% python3 -q
>>> import numpy as np
>>> np.set_printoptions(suppress=True, linewidth=200)
>>> tidy = lambda a: np.round(a, 2) + 0
>>> Z = 20 * np.array([[2.1, -0.6, 1.2], [-1.3, 0.7, -0.2], [-1.1, 2.2, 0.3]])
>>> rng = np.random.default_rng(549644)
>>> z = rng.integers(0, 3, 27)
>>> data = Z[z] + rng.normal(size=(27, 3))
>>> tidy(data)
array([[-26.27,  12.14,  -4.22],
       [ 40.86, -12.87,  22.24],
       [ 40.65, -12.9 ,  24.43],
       [ 41.77, -11.73,  22.75],
       [-21.6 ,  43.78,   3.98],
       [-26.87,  14.58,  -2.62],
       [ 41.14, -12.62,  24.48],
       [ 44.62, -12.03,  23.88],
       [-23.63,  42.41,   6.58],
       [ 43.33, -10.65,  23.4 ],
       [-25.26,  13.03,  -3.14],
       [-22.59,  44.73,   4.5 ],
       [-21.74,  44.6 ,   6.16],
       [ 43.66, -12.99,  24.53],
       [-22.69,  45.27,   5.27],
       [-20.83,  41.79,   6.1 ],
       [-27.85,  13.63,  -4.86],
       [-26.89,  14.78,  -3.82],
       [-25.25,  14.95,  -4.57],
       [ 41.28, -11.54,  23.13],
       [-25.91,  14.49,  -4.28],
       [ 41.94, -11.07,  22.28],
       [-22.49,  44.05,   6.46],
       [-21.  ,  43.26,   7.05],
       [ 42.42, -10.81,  24.46],
       [ 41.33, -12.7 ,  24.97],
       [ 41.74, -13.71,  22.69]])
>>> P = data @ np.linalg.solve(data.T @ data, data.T)
>>> tidy(P @ data[:, 2])
array([-4.22, 22.24, 24.43, 22.75,  3.98, -2.62, 24.48, 23.88,  6.58, 23.4 , -3.14,  4.5 ,  6.16, 24.53,  5.27,  6.1 , -4.86, -3.82, -4.57, 23.13, -4.28, 22.28,  6.46,  7.05, 24.46, 24.97, 22.69])
>>> D = np.linalg.norm(data[:, None] - data[None], axis=-1)
>>> D.mean(axis=1).argmax()
np.int64(7)
>>> np.flatnonzero(D[6] < D.mean() / 2)
array([ 1,  2,  3,  6,  7,  9, 13, 19, 21, 24, 25, 26])
>>> D[6].round(6).argsort(kind="stable")[:4]
array([ 6, 25,  2, 19])
>>> out = np.c_[data[:, :1] @ np.array([[1]]), np.array([0, 2, 5, -2, 1, -4, 0, -3, 0, -4, 4, -4, 5, 4, 3, -2, 0, 0, 1, 3, -3, 4, -1, -4, 1, -1, 0])]
>>> tidy(out)
array([[-26.27,   0.  ],
       [ 40.86,   2.  ],
       [ 40.65,   5.  ],
       [ 41.77,  -2.  ],
       [-21.6 ,   1.  ],
       [-26.87,  -4.  ],
       [ 41.14,   0.  ],
       [ 44.62,  -3.  ],
       [-23.63,   0.  ],
       [ 43.33,  -4.  ],
       [-25.26,   4.  ],
       [-22.59,  -4.  ],
       [-21.74,   5.  ],
       [ 43.66,   4.  ],
       [-22.69,   3.  ],
       [-20.83,  -2.  ],
       [-27.85,   0.  ],
       [-26.89,   0.  ],
       [-25.25,   1.  ],
       [ 41.28,   3.  ],
       [-25.91,  -3.  ],
       [ 41.94,   4.  ],
       [-22.49,  -1.  ],
       [-21.  ,  -4.  ],
       [ 42.42,   1.  ],
       [ 41.33,  -1.  ],
       [ 41.74,   0.  ]])
>>> tidy(np.linalg.lstsq(data, out[:, 0])[0])
array([1., 0., 0.])
>>> out = data + rng.integers(-2, 3, (27, 2)) @ rng.integers(-2, 3, (2, 3))
>>> tidy(out)
array([[-28.27,  10.14,  -0.22],
       [ 38.86, -12.87,  24.24],
       [ 40.65, -12.9 ,  24.43],
       [ 42.77, -13.73,  23.75],
       [-19.6 ,  44.78,   0.98],
       [-28.87,  13.58,   0.38],
       [ 39.14, -13.62,  27.48],
       [ 42.62, -14.03,  27.88],
       [-23.63,  44.41,   4.58],
       [ 42.33,  -9.65,  23.4 ],
       [-25.26,  15.03,  -5.14],
       [-21.59,  43.73,   4.5 ],
       [-21.74,  46.6 ,   4.16],
       [ 44.66, -10.99,  21.53],
       [-22.69,  47.27,   3.27],
       [-18.83,  43.79,   2.1 ],
       [-25.85,  14.63,  -7.86],
       [-27.89,  15.78,  -3.82],
       [-26.25,  16.95,  -5.57],
       [ 41.28, -12.54,  24.13],
       [-23.91,  12.49,  -4.28],
       [ 43.94, -11.07,  20.28],
       [-23.49,  45.05,   6.46],
       [-21.  ,  42.26,   8.05],
       [ 41.42,  -9.81,  24.46],
       [ 41.33, -11.7 ,  23.97],
       [ 43.74, -11.71,  18.69]])
>>> np.linalg.matrix_rank(out - data, tol=1e-8)
np.int64(2)
>>> tidy(out - data)
array([[-2., -2.,  4.],
       [-2.,  0.,  2.],
       [ 0.,  0.,  0.],
       [ 1., -2.,  1.],
       [ 2.,  1., -3.],
       [-2., -1.,  3.],
       [-2., -1.,  3.],
       [-2., -2.,  4.],
       [ 0.,  2., -2.],
       [-1.,  1.,  0.],
       [ 0.,  2., -2.],
       [ 1., -1.,  0.],
       [ 0.,  2., -2.],
       [ 1.,  2., -3.],
       [ 0.,  2., -2.],
       [ 2.,  2., -4.],
       [ 2.,  1., -3.],
       [-1.,  1.,  0.],
       [-1.,  2., -1.],
       [ 0., -1.,  1.],
       [ 2., -2.,  0.],
       [ 2.,  0., -2.],
       [-1.,  1.,  0.],
       [ 0., -1.,  1.],
       [-1.,  1.,  0.],
       [ 0.,  1., -1.],
       [ 2.,  2., -4.]])
>>> arr = np.loadtxt("mat.csv", delimiter=",")
>>> arr
array([[ 0.,  0.,  0., -4.,  0.,  5.,  0.,  0.,  0.,  0.,  0.,  3.,  0.,  0.],
       [ 0., -3.,  0., -5.,  0.,  0.,  0.,  0.,  0.,  0.,  0.,  0.,  5.,  5.],
       [ 0.,  0.,  0.,  0.,  0., -5.,  1.,  0.,  4.,  0.,  0.,  0.,  0.,  0.],
       [ 0.,  0.,  2.,  0.,  0.,  0.,  4.,  0.,  0.,  0., -2., -1.,  0.,  2.],
       [ 0.,  0.,  0., -5.,  0.,  0.,  0.,  0.,  0.,  0.,  1.,  0., -3.,  0.],
       [ 0.,  0.,  0.,  3.,  1., -3.,  0.,  3.,  0.,  0.,  0.,  0.,  2.,  0.],
       [-1.,  0.,  0.,  0.,  4.,  0.,  0.,  0.,  0.,  0.,  5., -1.,  0., -3.],
       [ 0.,  3.,  0.,  0.,  4.,  0.,  0.,  1.,  0.,  0.,  5.,  0.,  0.,  0.],
       [ 0.,  0.,  0.,  3.,  0.,  0.,  5.,  0., -3., -2.,  0.,  4.,  0.,  0.],
       [ 0.,  0., -1.,  0.,  2., -4., -3.,  0.,  4.,  0.,  0.,  0.,  0.,  0.],
       [ 1.,  0.,  5.,  3.,  3., -1.,  0.,  2.,  0., -4.,  0.,  0.,  0.,  0.],
       [ 4.,  0.,  0.,  0.,  0.,  0.,  0.,  0.,  0.,  0.,  0.,  0.,  2., -2.],
       [-3.,  3.,  0., -5.,  0.,  0.,  0.,  0.,  0.,  0.,  0.,  4.,  3.,  0.],
       [ 0.,  0.,  0.,  0.,  0.,  0., -3., -4.,  0.,  0.,  0.,  0.,  0.,  0.]])
>>> x = np.array([1, 0, 2, 0, 2, 1, 2, 0, 1, 0, 1, 0, 2, 1])
>>> h = np.maximum(arr @ x, 0)
>>> np.maximum(arr @ (3 * x), 0)
array([15., 45.,  3., 36.,  0.,  9., 27., 39., 21.,  0., 48., 18.,  9.,  0.])
>>> np.flatnonzero(h > 1e-9)
array([ 0,  1,  2,  3,  5,  6,  7,  8, 10, 11, 12])
>>> tidy(np.tanh(arr @ x))
array([ 1.  ,  1.  ,  0.76,  1.  , -1.  ,  1.  ,  1.  ,  1.  ,  1.  , -1.  ,  1.  ,  1.  ,  1.  , -1.  ])
>>> np.maximum(arr @ x, 0) - np.maximum(-arr @ x, 0)
array([ 5., 15.,  1., 12., -5.,  3.,  9., 13.,  7., -4., 16.,  6.,  3., -6.])
>>> out = arr / np.sqrt((arr ** 2).mean(axis=1, keepdims=True))
>>> np.linalg.matrix_rank(out) == np.linalg.matrix_rank(arr)
np.True_
>>> tidy(np.linalg.norm(out, axis=1))
array([3.74, 3.74, 3.74, 3.74, 3.74, 3.74, 3.74, 3.74, 3.74, 3.74, 3.74, 3.74, 3.74, 3.74])
>>> np.linalg.matrix_rank(arr - arr.mean(axis=1, keepdims=True))
np.int64(13)
>>> u = np.array([-2, -3, -2, 0, 0, 0, -2, 2, -2, 0, 2, 0, 2, -1])
>>> out = arr + np.outer(u, np.eye(14)[6])
>>> tidy(np.linalg.det(out) / np.linalg.det(arr)), tidy(1 + np.linalg.solve(arr, u)[6])
(np.float64(0.9), np.float64(0.9))
>>> np.linalg.matrix_rank(out - arr)
np.int64(1)
>>> E = np.loadtxt("a.csv", delimiter=",")
>>> tidy(E)
array([[-0.37, -3.32, -0.8 , -1.91, -1.11,  1.74,  0.88,  0.58,  1.1 ,  0.76,  1.29, -0.39,  0.06,  0.73,  0.23],
       [ 0.64,  0.15,  0.1 ,  0.39,  0.42,  0.69,  2.15, -1.11, -1.92,  2.05,  0.29,  1.27,  2.55,  0.56, -1.21],
       [-0.55,  0.77, -1.45,  0.89, -0.73,  1.13, -1.  , -1.95, -0.92, -0.03,  2.07, -2.17, -0.97,  0.2 , -1.94],
       [-0.28,  1.6 , -1.54, -0.66, -1.72,  1.24,  1.42, -0.66,  1.39,  0.28, -2.46,  1.19, -1.4 ,  0.06, -1.06],
       [-0.28,  1.95,  1.37, -1.57, -1.66,  0.32, -0.95, -0.49, -0.51,  0.49,  1.89,  1.65, -0.45,  1.69,  1.71],
       [ 0.92, -0.93, -1.26,  2.1 ,  0.7 , -0.9 , -1.06, -1.54,  1.74,  1.69, -0.13,  0.89, -0.52,  2.1 ,  1.07],
       [ 3.31, -0.25,  2.06,  0.91, -1.01,  1.87, -0.4 ,  0.31, -0.21,  1.03, -0.61, -0.92, -1.14, -0.73,  0.15],
       [ 1.75,  0.01,  0.87, -0.93, -0.73, -1.72,  0.27, -1.55,  2.45, -1.05,  1.4 ,  0.53,  1.  , -1.  , -1.74],
       [-1.01, -0.16, -0.71,  0.16, -0.67,  0.39, -1.72, -0.57,  0.27,  1.95,  0.22,  1.08,  0.76, -3.62,  0.89],
       [-0.28, -1.53,  0.56,  0.8 ,  0.31,  1.46, -1.7 , -0.07, -0.76, -1.9 , -0.15,  2.99, -0.44,  0.27, -1.75],
       [ 0.74, -0.33, -0.93,  0.09, -1.47,  0.81, -0.6 , -1.67, -0.54, -2.26, -1.34, -0.74,  2.44,  0.32,  1.93],
       [ 1.47, -0.83, -1.74,  0.19, -0.75, -1.51,  1.61, -0.23, -2.03, -0.85,  1.02,  1.16, -1.98, -1.12,  1.1 ],
       [-2.11, -0.89,  1.94,  2.57, -2.55, -0.86,  1.4 , -0.24,  0.24, -0.12,  0.01, -0.19, -0.1 ,  0.02,  0.11],
       [ 0.83,  0.07, -1.33,  0.18, -2.35, -1.55, -1.59,  2.6 , -0.66,  0.74, -0.31, -0.01,  1.14,  0.87, -1.45],
       [ 0.46,  1.45, -1.09,  2.02,  0.26,  1.71,  1.02,  2.02,  1.55, -1.05,  1.99,  0.63,  0.92, -0.32,  0.72]])
>>> x = np.array([-2, -2, -3, 1, -2, 2, -1, 3, 1, -2, -2, 1, -2, 3, 1])
>>> target = E @ x
>>> tidy(target)
array([ 13.32, -16.4 ,  -2.87,  12.73,  -1.53,   7.04,  -5.99, -18.43,  -7.69,  12.78,   6.15,   0.77,   4.64,  10.72,   7.64])
>>> tidy(np.linalg.solve(E, target))
array([-2., -2., -3.,  1., -2.,  2., -1.,  3.,  1., -2., -2.,  1., -2.,  3.,  1.])
>>> tidy(np.linalg.solve(E, E[:, 7]))
array([0., 0., 0., 0., 0., 0., 0., 1., 0., 0., 0., 0., 0., 0., 0.])
>>> def softmax(z):
...     e = np.exp(z - z.max(axis=-1, keepdims=True))
...     return e / e.sum(axis=-1, keepdims=True)
... 
>>> tidy(softmax(10 * E[10]))
array([0.  , 0.  , 0.  , 0.  , 0.  , 0.  , 0.  , 0.  , 0.  , 0.  , 0.  , 0.  , 0.99, 0.  , 0.01])
>>> tidy(softmax(E).sum(axis=1))
array([1., 1., 1., 1., 1., 1., 1., 1., 1., 1., 1., 1., 1., 1., 1.])
>>> tidy(softmax(E[10]))
array([0.07, 0.03, 0.01, 0.04, 0.01, 0.08, 0.02, 0.01, 0.02, 0.  , 0.01, 0.02, 0.4 , 0.05, 0.24])
>>> att = E @ E.T / np.sqrt(15)
>>> tidy(softmax(att)[10] @ E)
array([ 0.73, -0.32, -0.91,  0.09, -1.46,  0.8 , -0.59, -1.64, -0.53, -2.2 , -1.3 , -0.72,  2.38,  0.32,  1.89])
>>> softmax(att).round(6).argmax(axis=1)
array([ 0,  1,  2,  3,  4,  5,  6,  7,  8,  9, 10, 11, 12, 13, 14])
